$ python3 -q
>>> import numpy as np
>>> np.set_printoptions(precision=3, suppress=True, linewidth=140)
>>> rnd = lambda a: np.round(a, 3) + 0
>>> K = np.load("arr.npy")
>>> K
array([[6., 0., 0., 5.],
       [0., 6., 5., 0.],
       [0., 5., 6., 0.],
       [5., 0., 0., 6.]])
>>> ev, V = np.linalg.eigh(K)
>>> x = np.array([3, 2, 1, 0])
>>> rnd(V * np.maximum(ev, 0) @ V.T)
array([[6., 0., 0., 5.],
       [0., 6., 5., 0.],
       [0., 5., 6., 0.],
       [5., 0., 0., 6.]])
>>> rnd(V * np.abs(ev) @ V.T)
array([[6., 0., 0., 5.],
       [0., 6., 5., 0.],
       [0., 5., 6., 0.],
       [5., 0., 0., 6.]])
>>> x @ K @ x
np.float64(104.0)
>>> rnd(x @ K @ x / (x @ x)), ev[0], ev[-1]
(np.float64(7.429), np.float64(1.0), np.float64(11.0))
>>> proj = np.triu(np.array([[2, -1, -1, -1], [-1, 1, 0, 0], [1, 1, -2, 0], [1, -2, -1, -2]]), 1) + np.eye(4)
>>> out = proj @ K @ np.linalg.inv(proj)
>>> np.linalg.matrix_rank(out)
np.int64(4)
>>> rnd(np.poly(out))
array([   1.,  -24.,  166., -264.,  121.])
>>> ev, V = np.linalg.eig(K)
>>> rnd(np.sort(np.linalg.eigvals(K @ K)))
array([  1.,   1., 121., 121.])
>>> rnd(np.sort(np.linalg.eigvals(K.T)))
array([ 1.,  1., 11., 11.])
>>> rnd(np.prod(ev))
np.float64(121.0)
>>> ev, V = np.linalg.eigh(K)
>>> rnd(np.linalg.eigvalsh(K @ K))
array([  1.,   1., 121., 121.])
>>> rnd(V @ np.diag(ev) @ V.T)
array([[6., 0., 0., 5.],
       [0., 6., 5., 0.],
       [0., 5., 6., 0.],
       [5., 0., 0., 6.]])
>>> rnd(V.T @ K @ V)
array([[ 1.,  0.,  0.,  0.],
       [ 0.,  1.,  0.,  0.],
       [ 0.,  0., 11.,  0.],
       [ 0.,  0.,  0., 11.]])
>>> ev.sum(), np.trace(K)
(np.float64(24.0), np.float64(24.0))
>>> rnd(V.T @ V)
array([[1., 0., 0., 0.],
       [0., 1., 0., 0.],
       [0., 0., 1., 0.],
       [0., 0., 0., 1.]])
>>> ev
array([ 1.,  1., 11., 11.])
>>> rnd(np.linalg.eigvalsh(K + 2 * np.eye(4)))
array([ 3.,  3., 13., 13.])
>>> np.unique(ev.round(6) + 0, return_counts=True)[1]
array([2, 2])
>>> U, s, Vt = np.linalg.svd(K)
>>> np.argmax(s[:-1] / (s[1:] + 1e-6)) + 1
np.int64(2)
>>> rnd(s)
array([11., 11.,  1.,  1.])
>>> out = U[:, :2] @ np.diag(s[:2]) @ Vt[:2]
>>> rnd(np.linalg.norm(K - out) / np.linalg.norm(K))
np.float64(0.091)
>>> np.linalg.matrix_rank(out)
np.int64(2)
>>> rnd(np.abs(K - out).max())
np.float64(0.5)
